$ python3 -q
>>> import numpy as np
>>> np.set_printoptions(precision=2, suppress=True, linewidth=140)
>>> mat = np.load("x.npy")
>>> mat
array([[ 1.1, -1. ,  1. ,  2. ],
       [ 3. , -2.9,  3. ,  2. ],
       [ 1. , -1. , -1.9,  2. ],
       [ 1. , -1. ,  1. ,  2.1]])
>>> O = mat.astype(float).copy()
>>> for j in range(4):
...     O[:, j] -= O[:, :j] @ (O[:, :j].T @ O[:, j])
...     O[:, j] /= np.linalg.norm(O[:, j])
... 
>>> np.round(O.T @ mat, 2) + 0
array([[ 3.49, -3.38,  2.63,  3.52],
       [ 0.  ,  0.08,  1.15, -0.16],
       [ 0.  ,  0.  ,  2.52, -1.1 ],
       [ 0.  ,  0.  ,  0.  ,  1.67]])
>>> feats = np.loadtxt("data.csv", delimiter=",")
>>> feats
array([[ 0., -1., -7., -8.],
       [-1., -6., -4.,  1.],
       [-7., -4.,  4., -2.],
       [-8.,  1., -2., -8.]])
>>> rng = np.random.default_rng(888863)
>>> idx = rng.permutation(4)
>>> A2 = feats[:, idx] * rng.choice([-1, 1], 4)
>>> A2
array([[ 1., -8., -7.,  0.],
       [ 6.,  1., -4., -1.],
       [ 4., -2.,  4., -7.],
       [-1., -8., -2., -8.]])
>>> left, _, VT = np.linalg.svd(feats.T @ A2)
>>> np.round(np.linalg.lstsq(feats, A2)[0], 2) + 0
array([[ 0.,  0.,  0.,  1.],
       [-1.,  0.,  0.,  0.],
       [ 0.,  0.,  1.,  0.],
       [ 0.,  1.,  0.,  0.]])
>>> np.round(left @ VT, 2) + 0
array([[ 0.,  0.,  0.,  1.],
       [-1.,  0.,  0.,  0.],
       [ 0.,  0.,  1.,  0.],
       [ 0.,  1.,  0.,  0.]])
>>> w, V = np.linalg.eig(feats)
>>> np.sort(np.linalg.eigvals(feats.T))
array([-14.73,  -7.68,   2.15,  10.26])
>>> round(float(np.prod(w)), 2)
2497.0
>>> w
array([ 10.26,   2.15, -14.73,  -7.68])
>>> A2 = np.array([[-2, -2], [1, 0]])
>>> W2 = np.kron(A2, feats)
>>> round(np.linalg.norm(W2, 2), 2), round(float(np.linalg.norm(A2, 2) * np.linalg.norm(feats, 2)), 2)
(np.float64(43.03), 43.03)
>>> W2.shape
(8, 8)
>>> np.linalg.matrix_rank(W2)
np.int64(8)
>>> A2 = np.array([[-1], [-1], [0]])
>>> W2 = np.array([[0, -1, 2, -1]])
>>> E = A2 @ W2 + 0.1 * rng.normal(size=(3, 4))
>>> E
array([[ 0.11,  0.95, -1.93,  1.05],
       [-0.12,  1.18, -1.99,  1.05],
       [ 0.01, -0.3 ,  0.17,  0.13]])
>>> cov = E.T @ E
>>> np.allclose(cov, cov.T)
True
>>> np.linalg.matrix_rank(cov)
np.int64(3)
>>> np.diag(cov)
array([0.03, 2.37, 7.74, 2.22])
>>> (E @ E.T).shape
(3, 3)
>>> A2 = E / np.linalg.norm(E, axis=1, keepdims=True)
>>> cov = A2 @ A2.T
>>> cov[2]
array([-0.54, -0.6 ,  1.  ])
>>> np.argwhere(np.triu(np.abs(cov) > 0.95, 1))
array([[0, 1]])
>>> np.linalg.norm(A2, axis=1)
array([1., 1., 1.])
>>> (np.abs(cov) > 0.9).astype(int)
array([[1, 1, 0],
       [1, 1, 0],
       [0, 0, 1]])
>>> left, s, VT = np.linalg.svd(E)
>>> np.argmax(s[:-1] / (s[1:] + 1e-6)) + 1
np.int64(1)
>>> A2 = left[:, :1] @ np.diag(s[:1]) @ VT[:1]
>>> round(np.linalg.norm(E - A2, 2), 2), round(float(s[1]), 2)
(np.float64(0.33), 0.33)
>>> np.linalg.matrix_rank(E, rtol=0.05)
np.int64(2)
>>> A2 = E / np.sqrt((E ** 2).mean(axis=1, keepdims=True))
>>> E - E.mean(axis=1, keepdims=True)
array([[ 0.07,  0.9 , -1.98,  1.01],
       [-0.15,  1.15, -2.02,  1.02],
       [ 0.01, -0.3 ,  0.17,  0.13]])
>>> np.linalg.norm(A2, axis=1)
array([2., 2., 2.])
>>> A2[0]
array([ 0.09,  0.79, -1.61,  0.88])
>>> np.linalg.matrix_rank(E, rtol=0.1)
np.int64(1)
>>> np.argsort(-np.linalg.norm(E, axis=0).round(6), kind="stable")[:3]
array([2, 1, 3])
>>> np.linalg.cond(E) > 100
np.False_
>>> arr = np.loadtxt("layer13.csv", delimiter=",")
>>> arr
array([[ 0.26,  0.38,  0.23],
       [ 0.38,  0.81, -0.12],
       [ 0.23, -0.12,  0.93]])
>>> idx = rng.permutation(3)
>>> idx
array([1, 2, 0])
>>> A2 = arr[idx][:, idx]
>>> np.allclose(A2, arr)
False
>>> np.round(np.sort(np.abs(np.linalg.eigvals(A2))), 2) + 0
array([0., 1., 1.])
>>> A2
array([[ 0.81, -0.12,  0.38],
       [-0.12,  0.93,  0.23],
       [ 0.38,  0.23,  0.26]])
>>> np.round(np.linalg.det(A2), 2), round(np.linalg.det(arr[idx]), 2)
(np.float64(-0.0), np.float64(-0.0))
>>> np.round(np.linalg.eigvals(A2), 2) + 0
array([1., 0., 1.])
>>> np.round(np.einsum("ii->", A2), 2)
np.float64(2.0)
>>> np.round(np.linalg.det(A2.T), 2)
np.float64(-0.0)
>>> np.round(np.poly(A2), 2) + 0
array([ 1., -2.,  1.,  0.])
>>> A2 = arr / np.linalg.norm(arr, axis=1, keepdims=True)
>>> cov = A2 @ A2.T
>>> round(np.degrees(np.arccos(np.clip(cov[0, 1], -1, 1))), 2)
np.float64(34.93)
>>> cov[0]
array([1.  , 0.82, 0.46])
>>> (cov - 2 * np.eye(3)).round(6).argmax(axis=1)
array([1, 0, 0])
>>> (np.abs(cov) > 0.9).astype(int)
array([[1, 0, 0],
       [0, 1, 0],
       [0, 0, 1]])
>>> K = (rng.random((3, 3)) < 0.3) + np.eye(3)
>>> K /= K.sum(axis=1, keepdims=True)
>>> K
array([[1.  , 0.  , 0.  ],
       [0.33, 0.33, 0.33],
       [0.  , 0.  , 1.  ]])
>>> # rows sum to 1
>>> left, s, VT = np.linalg.svd(K, full_matrices=False)
>>> left.shape, s.shape, VT.shape
((3, 3), (3,), (3, 3))
>>> np.abs(left[:, 0]).round(6).argmax()
np.int64(0)
>>> round(float(np.sqrt((s ** 2).sum())), 2), round(float(np.linalg.norm(K)), 2)
(1.53, 1.53)
>>> np.abs(VT[0])
array([0.7 , 0.14, 0.7 ])
>>> np.cumsum(s ** 2) / np.sum(s ** 2)
array([0.53, 0.96, 1.  ])
>>> (s > 1e-8).sum()
np.int64(3)
>>> np.allclose(left * s @ VT, K)
True
